% python3 -q
>>> import numpy as np
>>> np.set_printoptions(precision=2, suppress=True, linewidth=140, floatmode="fixed")
>>> F = np.array([[-2.0, 0.0, 0.0], [0.0, -1.0, 1.0], [0.0, 1.0, -1.0]])
>>> evals, vecs = np.linalg.eigh(F)
>>> vec = np.array([2, -2, -2])
>>> vecs * np.abs(evals) @ vecs.T
array([[ 2.00,  0.00,  0.00],
       [ 0.00,  1.00, -1.00],
       [ 0.00, -1.00,  1.00]])
>>> round(vec @ F @ vec / (vec @ vec), 2), evals[0], evals[-1]
(np.float64(-0.67), np.float64(-2.0), np.float64(0.0))
>>> vec @ F @ vec
np.float64(-8.0)
>>> vecs * np.maximum(evals, 0) @ vecs.T
array([[0.00, 0.00, 0.00],
       [0.00, 0.00, 0.00],
       [0.00, 0.00, 0.00]])
>>> np.diff(F, axis=0)
array([[ 2.00, -1.00,  1.00],
       [ 0.00,  2.00, -2.00]])
>>> np.round(np.linalg.svd(F, compute_uv=False), 2) + 0
array([2.00, 2.00, 0.00])
>>> np.linalg.rank(F)
Traceback (most recent call last):
  File "<python-input-11>", line 1, in <module>
    np.linalg.rank(F)
    ^^^^^^^^^^^^^^
AttributeError: module 'numpy.linalg' has no attribute 'rank'
>>> F - F[0]
array([[ 0.00,  0.00,  0.00],
       [ 2.00, -1.00,  1.00],
       [ 2.00,  1.00, -1.00]])
>>> F[3]
Traceback (most recent call last):
  File "<python-input-13>", line 1, in <module>
    F[3]
    ~^^^
IndexError: index 3 is out of bounds for axis 0 with size 3
>>> evals, vecs = np.linalg.eigvalsh(F)
Traceback (most recent call last):
  File "<python-input-14>", line 1, in <module>
    evals, vecs = np.linalg.eigvalsh(F)
    ^^^^^^^^^^^
ValueError: too many values to unpack (expected 2)
>>> evals, vecs = np.linalg.eigh(F)
>>> evals
array([-2.00, -2.00,  0.00])
>>> np.round(np.linalg.svd(F, compute_uv=False), 2) + 0
array([2.00, 2.00, 0.00])
>>> np.abs(vecs[:, -1]).round(6).argmax()
np.int64(1)
>>> evals.sum(), np.trace(F)
(np.float64(-4.0), np.float64(-4.0))
>>> np.linalg.eigvalsh(F @ F)
array([0.00, 4.00, 4.00])
